% python3 -q
>>> import numpy as np
>>> from numpy import linalg as LA
>>> np.set_printoptions(precision=2, suppress=True, linewidth=160)
>>> rd = lambda a: np.round(a, 2) + 0
>>> K = np.array([[1, 0, 0, 0, 0, 0, 0],
...     [0, 0, 0, 0, 0, 0, 1],
...     [0, 0, 1, 0, 0, 0, 0],
...     [0, 0, 0, 0, 0, 1, 0],
...     [0, 0, 0, 1, 0, 0, 0],
...     [0, 1, 0, 0, 0, 0, 0],
...     [0, 0, 0, 0, 1, 0, 0]])
>>> K @ K
array([[1, 0, 0, 0, 0, 0, 0],
       [0, 0, 0, 0, 1, 0, 0],
       [0, 0, 1, 0, 0, 0, 0],
       [0, 1, 0, 0, 0, 0, 0],
       [0, 0, 0, 0, 0, 1, 0],
       [0, 0, 0, 0, 0, 0, 1],
       [0, 0, 0, 1, 0, 0, 0]])
>>> (K - K.T) / 2
array([[ 0. ,  0. ,  0. ,  0. ,  0. ,  0. ,  0. ],
       [ 0. ,  0. ,  0. ,  0. ,  0. , -0.5,  0.5],
       [ 0. ,  0. ,  0. ,  0. ,  0. ,  0. ,  0. ],
       [ 0. ,  0. ,  0. ,  0. , -0.5,  0.5,  0. ],
       [ 0. ,  0. ,  0. ,  0.5,  0. ,  0. , -0.5],
       [ 0. ,  0.5,  0. , -0.5,  0. ,  0. ,  0. ],
       [ 0. , -0.5,  0. ,  0. ,  0.5,  0. ,  0. ]])
>>> print(np.allclose(K, K.T))
False
>>> K.inv()
Traceback (most recent call last):
  File "<python-input-8>", line 1, in <module>
    K.inv()
    ^^^^^
AttributeError: 'numpy.ndarray' object has no attribute 'inv'
>>> J = np.load("case14.npy")
>>> J
array([[5., 1., 0., 0.],
       [0., 5., 1., 0.],
       [0., 0., 5., 1.],
       [0., 0., 0., 5.]])
>>> print((J - J.T) / 2)
[[ 0.   0.5  0.   0. ]
 [-0.5  0.   0.5  0. ]
 [ 0.  -0.5  0.   0.5]
 [ 0.   0.  -0.5  0. ]]
>>> (J + J.T) / 2
array([[5. , 0.5, 0. , 0. ],
       [0.5, 5. , 0.5, 0. ],
       [0. , 0.5, 5. , 0.5],
       [0. , 0. , 0.5, 5. ]])
>>> rd(np.sort(np.abs(LA.eigvals(J))))
array([5., 5., 5., 5.])
>>> print(J @ J)
[[25. 10.  1.  0.]
 [ 0. 25. 10.  1.]
 [ 0.  0. 25. 10.]
 [ 0.  0.  0. 25.]]
>>> print(rd(np.abs(LA.eigvals(J)).max()))
5.0
>>> np.allclose(J @ J.T, J.T @ J)
False
>>> np.allclose(J, J.T)
False
>>> np.trace(J)
np.float64(20.0)
